$ python3 -q
>>> import numpy as np
>>> import numpy.linalg as la
>>> np.set_printoptions(suppress=True, linewidth=200)
>>> A = np.loadtxt("out10.csv", delimiter=",")
>>> A.round(1)
array([[ 2.6,  4.4,  8.6],
       [-3.7, -0.2, -9.3],
       [-1.7, -6.5, -7.4],
       [-1.1,  9.7,  2. ],
       [-3.4, -1.7, -9.3],
       [-3.2,  8.7, -3.7],
       [-3. , -2.9, -9.1],
       [ 4.1, -3.4,  8.5],
       [ 4.1, -3.8,  8.3],
       [-1. , -7.7, -6.3],
       [-1.8,  9.8,  0.3],
       [-3.9,  6.2, -6.8],
       [-3.6, -0.5, -9.3],
       [-3. , -3. , -9.1]])
>>> # looks like rank 2
>>> left, sv, VT = la.svd(A)
>>> np.argmax(sv[:-1] / (sv[1:] + 1e-6)) + 1
np.int64(2)
>>> A2 = left[:, :2] @ np.diag(sv[:2]) @ VT[:2]
>>> round(la.norm(A - A2) / la.norm(A), 1)
np.float64(0.0)
>>> round(float(la.norm(A - A2, 2)), 1), np.round(sv[2], 1)
(0.0, np.float64(0.0))
>>> A2.round(1)
array([[ 2.6,  4.4,  8.6],
       [-3.7, -0.2, -9.3],
       [-1.7, -6.5, -7.4],
       [-1.1,  9.7,  2. ],
       [-3.4, -1.7, -9.3],
       [-3.2,  8.7, -3.7],
       [-3. , -2.9, -9.1],
       [ 4.1, -3.4,  8.5],
       [ 4.1, -3.8,  8.3],
       [-1. , -7.7, -6.3],
       [-1.8,  9.8,  0.3],
       [-3.9,  6.2, -6.8],
       [-3.6, -0.5, -9.3],
       [-3. , -3. , -9.1]])
>>> round(np.abs(A - A2).max(), 1)
np.float64(0.0)
>>> la.matrix_rank(A2)
np.int64(2)
>>> la.matrix_rank(A, rtol=0.05)
np.int64(2)
>>> m1 = np.load("arr.npy")
>>> m1
array([[ 1,  0,  0,  0,  0,  0],
       [-5,  1,  0,  0,  0,  0],
       [ 3,  0,  1,  0,  0,  0],
       [-2,  1,  3,  1,  0,  0],
       [ 2, -1, -5, -4,  1,  0],
       [ 5,  3, -5, -1, -5,  1]])
>>> f, g = m1[0], m1[1]
>>> f @ f
np.int64(1)
>>> f @ g
np.int64(-5)
>>> pr = (f @ g) / (f @ f) * f
>>> la.matrix_rank(np.outer(f, g))
np.int64(1)
>>> (g - pr) @ f
np.float64(0.0)
>>> g - pr
array([0., 1., 0., 0., 0., 0.])
>>> np.outer(f, g)
array([[-5,  1,  0,  0,  0,  0],
       [ 0,  0,  0,  0,  0,  0],
       [ 0,  0,  0,  0,  0,  0],
       [ 0,  0,  0,  0,  0,  0],
       [ 0,  0,  0,  0,  0,  0],
       [ 0,  0,  0,  0,  0,  0]])
>>> C = A[[9, 8]].astype(float)
>>> for _ in range(7):
...     idx = la.norm(A[:, None] - C, axis=-1).argmin(axis=1)
...     C = np.array([A[idx == j].mean(axis=0) for j in range(2)])
... 
>>> idx
array([1, 0, 0, 1, 0, 0, 0, 1, 1, 0, 1, 0, 0, 0])
>>> np.bincount(idx)
array([9, 5])
>>> C.round(1)
array([[-3. , -0.8, -7.8],
       [ 1.5,  3.4,  5.5]])
>>> q, evecs = la.qr(m1[:, :5])[0], la.qr(m1[:, 5:])[0]
>>> sv = la.svd(q.T @ evecs, compute_uv=False)
>>> round(la.norm(q @ q.T - evecs @ evecs.T, 2), 1)
np.float64(1.0)
>>> np.round(np.degrees(np.arccos(sv.clip(0, 1))), 1)
array([1.1])
>>> la.matrix_rank(m1 - m1[0, 0] * np.eye(6))
np.int64(4)
>>> [int(la.matrix_rank(la.matrix_power(m1, p))) for p in range(1, 7)]
[6, 6, 6, 6, 6, 6]
>>> M = np.loadtxt("dump.csv", delimiter=",")
>>> M
array([[ 40.,  -2.,   5.,  -3.,  -3.,   0.],
       [  2., -37.,   2.,  -1.,   2.,   3.],
       [  4.,  -4.,  16.,   1.,   1.,   3.],
       [  2.,   5.,   2.,  24.,   5.,  -5.],
       [ -1.,   3.,   1.,   1.,  12.,  -3.],
       [ -5.,   5.,   1.,  -1.,   3., -36.]])
>>> f = np.array([-1, 3, -2, -2, 2, 1])
>>> A2 = M + np.outer(f, np.eye(6)[4])
>>> np.round(la.det(A2) / la.det(M), 1), round(float(1 + la.solve(M, f)[4]), 1)
(np.float64(1.2), 1.2)
>>> A2
array([[ 40.,  -2.,   5.,  -3.,  -4.,   0.],
       [  2., -37.,   2.,  -1.,   5.,   3.],
       [  4.,  -4.,  16.,   1.,  -1.,   3.],
       [  2.,   5.,   2.,  24.,   3.,  -5.],
       [ -1.,   3.,   1.,   1.,  14.,  -3.],
       [ -5.,   5.,   1.,  -1.,   4., -36.]])
>>> x0 = np.array([-3, 2, -2, -2, 3, -2])
>>> h = np.maximum(M @ x0, 0)
>>> M * (h > 1e-9)[:, None]
array([[  0.,  -0.,   0.,  -0.,  -0.,   0.],
       [  0.,  -0.,   0.,  -0.,   0.,   0.],
       [  0.,  -0.,   0.,   0.,   0.,   0.],
       [  0.,   0.,   0.,   0.,   0.,  -0.],
       [ -1.,   3.,   1.,   1.,  12.,  -3.],
       [ -5.,   5.,   1.,  -1.,   3., -36.]])
>>> h
array([  0.,   0.,   0.,   0.,  47., 106.])
>>> rng = np.random.default_rng(7438)
>>> idx = rng.permutation(6)
>>> idx
array([0, 4, 1, 2, 5, 3])
>>> A2 = m1[idx][:, idx]
>>> np.diag(A2)
array([1, 1, 1, 1, 1, 1])
>>> np.round(la.det(A2), 1), round(float(la.det(m1[idx])), 1)
(np.float64(1.0), 1.0)
>>> A2
array([[ 1,  0,  0,  0,  0,  0],
       [ 2,  1, -1, -5,  0, -4],
       [-5,  0,  1,  0,  0,  0],
       [ 3,  0,  0,  1,  0,  0],
       [ 5, -5,  3, -5,  1, -1],
       [-2,  0,  1,  3,  0,  1]])
>>> f, g = M[0], M[3]
>>> f @ g
np.float64(-7.0)
>>> pr = (f @ g) / (f @ f) * f
>>> (g - pr) @ f
np.float64(0.0)
>>> np.outer(f, g)
array([[  80.,  200.,   80.,  960.,  200., -200.],
       [  -4.,  -10.,   -4.,  -48.,  -10.,   10.],
       [  10.,   25.,   10.,  120.,   25.,  -25.],
       [  -6.,  -15.,   -6.,  -72.,  -15.,   15.],
       [  -6.,  -15.,   -6.,  -72.,  -15.,   15.],
       [   0.,    0.,    0.,    0.,    0.,   -0.]])
>>> mat = np.load("layer5.npy")
>>> mat
array([[ 0.6,  0.9,  0.7, -0.2],
       [ 0.2,  2. ,  1.4,  0.2],
       [ 0.3,  1.3,  1.2, -0.1],
       [-0.3, -3.6, -2.6,  0.6],
       [ 0.4, -5.1, -4.1,  0. ],
       [-0.1, -0.9,  0.1,  0.2],
       [-0.1,  2.1,  1.4,  0.4],
       [ 0.1,  3.3,  2.4,  0.3],
       [ 0.4,  0.4,  0.6, -0.4],
       [-0.2,  2. ,  1.6,  0.6],
       [-0.4,  2.8,  1.8,  0.1],
       [-0.3,  1.1,  1.5, -0.2],
       [-0.7,  0.4,  0.2, -0.2]])
>>> idx = rng.permutation(6)
>>> A2 = M[:, idx] * rng.choice([-1, 1], 6)
>>> A2
array([[-40.,   3.,   5.,  -0.,   2.,  -3.],
       [ -2.,   1.,   2.,  -3.,  37.,   2.],
       [ -4.,  -1.,  16.,  -3.,   4.,   1.],
       [ -2., -24.,   2.,   5.,  -5.,   5.],
       [  1.,  -1.,   1.,   3.,  -3.,  12.],
       [  5.,   1.,   1.,  36.,  -5.,   3.]])
>>> left, _, VT = la.svd(M.T @ A2)
>>> np.round(left @ VT, 1) + 0
array([[-1.,  0.,  0.,  0.,  0.,  0.],
       [ 0.,  0.,  0.,  0., -1.,  0.],
       [ 0.,  0.,  1.,  0.,  0.,  0.],
       [ 0., -1.,  0.,  0.,  0.,  0.],
       [ 0.,  0.,  0.,  0.,  0.,  1.],
       [ 0.,  0.,  0., -1.,  0.,  0.]])
>>> idx
array([0, 3, 2, 5, 1, 4])
>>> np.round(la.lstsq(M, A2)[0], 1) + 0
array([[-1.,  0.,  0.,  0.,  0.,  0.],
       [ 0.,  0.,  0.,  0., -1.,  0.],
       [ 0.,  0.,  1.,  0.,  0.,  0.],
       [ 0., -1.,  0.,  0.,  0.,  0.],
       [ 0.,  0.,  0.,  0.,  0.,  1.],
       [ 0.,  0.,  0., -1.,  0.,  0.]])
